>>> import numpy as np
>>> np.set_printoptions(precision=2, suppress=True, linewidth=160)
>>> M = np.array([[0, 0, 1, 0], [0, 0, 0, 1], [1, 0, 0, 0], [0, 1, 0, 0]])
>>> round(np.linalg.det(M), 2)
np.float64(1.0)
>>> round(np.abs(np.linalg.eigvals(M)).max(), 2)
np.float64(1.0)
>>> np.allclose(M @ M.T, M.T @ M)
True
>>> M @ M
array([[1, 0, 0, 0],
       [0, 1, 0, 0],
       [0, 0, 1, 0],
       [0, 0, 0, 1]])
>>> np.trace(M)
np.int64(0)
>>> (M + M.T) / 2
array([[0., 0., 1., 0.],
       [0., 0., 0., 1.],
       [1., 0., 0., 0.],
       [0., 1., 0., 0.]])
>>> np.allclose(M, M.T)
True
>>> (M - M.T) / 2
array([[0., 0., 0., 0.],
       [0., 0., 0., 0.],
       [0., 0., 0., 0.],
       [0., 0., 0., 0.]])
>>> ev, vecs = np.linalg.eigh(M)
>>> vec = np.array([1, 1, -4, 1])
>>> np.linalg.eigvalsh(M[1:, 1:])
array([-1.,  0.,  1.])
>>> vecs * np.maximum(ev, 0) @ vecs.T
array([[0.5, 0. , 0.5, 0. ],
       [0. , 0.5, 0. , 0.5],
       [0.5, 0. , 0.5, 0. ],
       [0. , 0.5, 0. , 0.5]])
>>> np.round(vec @ M @ vec / (vec @ vec), 2), ev[0], ev[-1]
(np.float64(-0.32), np.float64(-1.0), np.float64(1.0))
>>> vec = np.array([-1, -4, 6, -9])
>>> np.abs(np.linalg.eigvals(M))
array([1., 1., 1., 1.])
>>> np.linalg.inv(M)
array([[0., 0., 1., 0.],
       [0., 0., 0., 1.],
       [1., 0., 0., 0.],
       [0., 1., 0., 0.]])
>>> round(np.linalg.det(M), 2)
np.float64(1.0)
>>> np.sort(np.abs(np.degrees(np.angle(np.linalg.eigvals(M)))))
array([  0.,   0., 180., 180.])
>>> M.T @ (M @ vec)
array([-1, -4,  6, -9])
>>> data = np.load("block13.npy")
>>> data
array([[-4.26,  7.14,  9.11],
       [-4.9 , 10.43,  6.47],
       [-1.94,  6.17,  7.77],
       [-6.49,  8.88,  9.62],
       [-4.38,  6.38, 10.  ],
       [-8.05,  6.55, 13.5 ],
       [-5.72,  7.47, 10.25],
       [-2.52,  6.35,  8.17],
       [-6.86,  8.05, 10.82],
       [-5.01,  8.33,  8.68],
       [-1.58,  8.5 ,  5.08],
       [-4.76,  7.08,  9.68],
       [-4.08,  7.1 ,  8.98],
       [-3.82,  7.6 ,  8.21],
       [-4.8 ,  8.48,  8.32],
       [-2.04,  6.97,  7.07],
       [-4.97,  8.97,  8.  ],
       [ 0.36,  8.17,  3.47],
       [-7.35,  7.99, 11.36],
       [-3.62,  7.45,  8.17],
       [-5.29,  8.61,  8.68],
       [-4.55,  9.18,  7.37],
       [-9.27,  7.63, 13.64],
       [-0.06,  8.48,  3.58],
       [-4.06,  8.21,  7.86],
       [-4.57,  7.08,  9.49]])
>>> q, R = np.linalg.qr(data)
>>> np.round(q.T @ q, 2) + 0
array([[1., 0., 0.],
       [0., 1., 0.],
       [0., 0., 1.]])
>>> np.allclose(R.T @ R, data.T @ data)
True
>>> R
array([[ 25.12, -35.8 , -44.07],
       [  0.  , -18.24,  -8.02],
       [  0.  ,   0.  ,  -7.53]])
>>> round(abs(R[0, 0]), 2), round(np.linalg.norm(data[:, 0]), 2)
(np.float64(25.12), np.float64(25.12))
>>> round(np.trace(q @ q.T), 2)
np.float64(3.0)
>>> np.sort(np.linalg.eigvals(R))
array([-18.24,  -7.53,  25.12])
>>> np.round(np.prod(np.diag(R)), 2), np.round(np.linalg.det(R), 2)
(np.float64(3449.41), np.float64(3449.41))
>>> R @ R
array([[ 630.8 , -246.14, -487.91],
       [   0.  ,  332.7 ,  206.68],
       [   0.  ,    0.  ,   56.69]])
>>> np.linalg.matrix_power(R - np.diag(np.diag(R)), 3)
array([[0., 0., 0.],
       [0., 0., 0.],
       [0., 0., 0.]])
>>> [int(np.linalg.matrix_rank(np.linalg.matrix_power(R, p))) for p in range(1, 4)]
[3, 3, 3]
>>> Xc = data - data.mean(axis=0)
>>> left, s, Vh = np.linalg.svd(Xc, full_matrices=False)
>>> np.round(Xc.mean(axis=0), 2) + 0
array([0., 0., 0.])
>>> np.round(s ** 2 / (s ** 2).sum(), 2) + 0
array([0.88, 0.12, 0.  ])
>>> Y = np.c_[data[:, :1] @ np.array([[2]]), np.array([6, 9, 5, 4, 5, 5, 9, 6, 9, 6, 5, 8, 2, 7, 3, 2, 2, 7, 8, 7, 8, 0, 7, 8, 2, 4])]
>>> Y
array([[ -8.52,   6.  ],
       [ -9.8 ,   9.  ],
       [ -3.88,   5.  ],
       [-12.98,   4.  ],
       [ -8.76,   5.  ],
       [-16.1 ,   5.  ],
       [-11.44,   9.  ],
       [ -5.04,   6.  ],
       [-13.72,   9.  ],
       [-10.02,   6.  ],
       [ -3.16,   5.  ],
       [ -9.52,   8.  ],
       [ -8.16,   2.  ],
       [ -7.64,   7.  ],
       [ -9.6 ,   3.  ],
       [ -4.08,   2.  ],
       [ -9.94,   2.  ],
       [  0.72,   7.  ],
       [-14.7 ,   8.  ],
       [ -7.24,   7.  ],
       [-10.58,   8.  ],
       [ -9.1 ,   0.  ],
       [-18.54,   7.  ],
       [ -0.12,   8.  ],
       [ -8.12,   2.  ],
       [ -9.14,   4.  ]])
>>> np.linalg.matrix_rank(Y)
np.int64(2)
>>> r0 = np.array([-3, -3])
>>> np.polyval(r0, Y[0])
array([ 22.56, -21.  ])
>>> mat = np.loadtxt("out7.csv", delimiter=",")
>>> mat
array([[0., 1., 1.],
       [1., 0., 0.],
       [1., 0., 0.]])
>>> np.round(np.linalg.det(mat.T), 2)
np.float64(0.0)
>>> np.einsum("ij,ji->", mat, mat)
np.float64(4.0)
>>> np.linalg.eigvals(mat)
array([ 1.41, -1.41,  0.  ])
>>> round(np.linalg.det(mat), 2)
np.float64(0.0)
>>> (mat - mat.T) / 2
array([[0., 0., 0.],
       [0., 0., 0.],
       [0., 0., 0.]])
>>> np.allclose(mat, mat.T)
True
>>> np.linalg.matrix_power(mat, 3)
array([[0., 2., 2.],
       [2., 0., 0.],
       [2., 0., 0.]])
>>> (mat + mat.T) / 2
array([[0., 1., 1.],
       [1., 0., 0.],
       [1., 0., 0.]])
>>> m1 = np.load("arr.npy")
>>> m1
array([[120,  -3,   1],
       [ -1,  60,   1],
       [  0,   3,  59]])
>>> vec = np.array([4, -2, -3])
>>> m1 * vec
array([[ 480,    6,   -3],
       [  -4, -120,   -3],
       [   0,   -6, -177]])
>>> m1 @ np.eye(3)[2]
array([ 1.,  1., 59.])
>>> np.sign((m1 @ vec).round(6))
array([ 1, -1, -1])
>>> m1 @ vec
array([ 483, -127, -183])
>>> rng = np.random.default_rng(268928)
>>> Y = m1 + rng.integers(-2, 3, (3, 1)) @ rng.integers(-2, 3, (1, 3))
>>> Y
array([[120,  -4,  -1],
       [ -1,  59,  -1],
       [  0,   1,  55]])
>>> np.abs(Y - m1).sum(axis=1)
array([3, 3, 6])
>>> np.round(np.linalg.svd(Y - m1, compute_uv=False), 2) + 0
array([5.48, 0.  , 0.  ])
>>> ev, vecs = np.linalg.eig(Y)
>>> ev
array([120.07,  58.66,  55.28])
>>> np.sort(np.linalg.eigvals(np.linalg.inv(Y)))
array([0.01, 0.02, 0.02])
>>> np.prod(ev)
np.float64(389301.0)
>>> np.sort(np.linalg.eigvals(Y @ Y))
array([ 3055.59,  3440.63, 14415.78])
>>> np.round(Y @ vecs[:, 0] - ev[0] * vecs[:, 0], 2) + 0
array([0., 0., 0.])
>>> W0 = np.load("case0.npy")
>>> W0
array([[ 1.  ,  0.  ,  0.  ,  0.  ],
       [ 0.  ,  1.  ,  0.  ,  0.  ],
       [ 0.  ,  0.  , -0.71, -0.71],
       [ 0.  ,  0.  ,  0.71, -0.71]])
>>> vec = np.array([1, 3, -3, 1])
>>> np.round(W0 @ np.ones(4), 2) + 0
array([ 1.  ,  1.  , -1.41,  0.  ])
>>> W0 @ np.eye(4)[2]
array([ 0.  ,  0.  , -0.71,  0.71])
>>> np.linalg.norm(W0 @ vec) <= np.linalg.norm(W0, 2) * np.linalg.norm(vec) + 1e-9
np.True_
>>> np.linalg.norm(W0, axis=0)
array([1., 1., 1., 1.])
>>> np.linalg.svd(W0, compute_uv=False)
array([1., 1., 1., 1.])
>>> vec = np.array([5, -4, 0, 4])
>>> target = W0 @ vec
>>> target
array([ 5.  , -4.  , -2.83, -2.83])
>>> np.linalg.solve(W0, 4 * target)
array([ 20., -16.,   0.,  16.])
>>> np.linalg.solve(W0, target + W0[:, 1])
array([ 5., -3.,  0.,  4.])
>>> vec = np.array([0, -3, 1, 3])
>>> W0.T @ (W0 @ vec)
array([ 0., -3.,  1.,  3.])
>>> np.abs(np.linalg.eigvals(W0))
array([1., 1., 1., 1.])
>>> np.sort(np.abs(np.degrees(np.angle(np.linalg.eigvals(W0)))))
array([  0.,   0., 135., 135.])
>>> [p for p in range(1, 25) if np.allclose(np.linalg.matrix_power(W0, p), np.eye(4))]
[8, 16, 24]
>>> r0 = np.array([8, 9, 7])
>>> np.array([np.convolve(row, r0, "same") for row in W0])
array([[  9.  ,   7.  ,   0.  ,   0.  ],
       [  8.  ,   9.  ,   7.  ,   0.  ],
       [  0.  ,  -5.66, -12.02, -11.31],
       [  0.  ,   5.66,   0.71,  -1.41]])
>>> K = np.load("data.npy")
>>> K
array([[ 3.89, -0.06,  2.58],
       [-2.1 , -0.02, -1.46],
       [ 0.13,  0.01, -0.02],
       [ 1.66, -0.04,  1.12],
       [ 0.04, -0.03,  0.05],
       [ 0.12, -0.04,  0.08],
       [ 5.5 ,  0.29,  3.49],
       [ 5.95,  0.  ,  3.64],
       [-0.49,  0.01, -0.2 ],
       [-2.31,  0.15, -1.62],
       [-0.54, -0.14, -0.17],
       [-4.26, -0.02, -2.89],
       [ 0.96,  0.1 ,  0.7 ],
       [ 0.67, -0.1 ,  0.21],
       [ 1.31,  0.21,  0.91],
       [ 5.55, -0.08,  3.7 ],
       [-6.06,  0.07, -3.99],
       [ 2.09,  0.17,  1.18],
       [ 1.06, -0.22,  0.6 ],
       [ 3.6 ,  0.08,  2.17],
       [-0.62, -0.05, -0.3 ],
       [-0.03, -0.01, -0.08],
       [ 2.92,  0.11,  2.11]])
>>> vec = np.array([2, 1, 2])
>>> target = K @ vec
>>> coef, lr = np.zeros(3), 1 / np.linalg.norm(K, 2) ** 2
>>> for i in range(40):
...     coef -= lr * K.T @ (K @ coef - target)
...     if i % 10 == 0: print(i, round(np.linalg.norm(K @ coef - target), 2))
... 
0 0.58
10 0.58
20 0.57
30 0.57
>>> coef
array([2.32, 0.05, 1.52])
>>> arr = np.loadtxt("layer4.csv", delimiter=",")
>>> arr
array([[ 0., 20.,  0.],
       [ 0., 15.,  0.],
       [ 0.,  0.,  2.],
       [ 0., 10.,  0.],
       [ 0.,  0.,  2.],
       [ 0.,  0.,  2.],
       [ 0., 15.,  0.],
       [ 0., 25.,  0.],
       [ 0., 15.,  0.],
       [ 0., 10.,  0.],
       [ 0., 20.,  0.],
       [ 0., 20.,  0.],
       [ 0., 10.,  0.],
       [ 0., 15.,  0.]])
>>> arr.T @ arr
array([[   0.,    0.,    0.],
       [   0., 3025.,    0.],
       [   0.,    0.,   12.]])
>>> arr[:, 2] @ arr[:, 0]
np.float64(0.0)
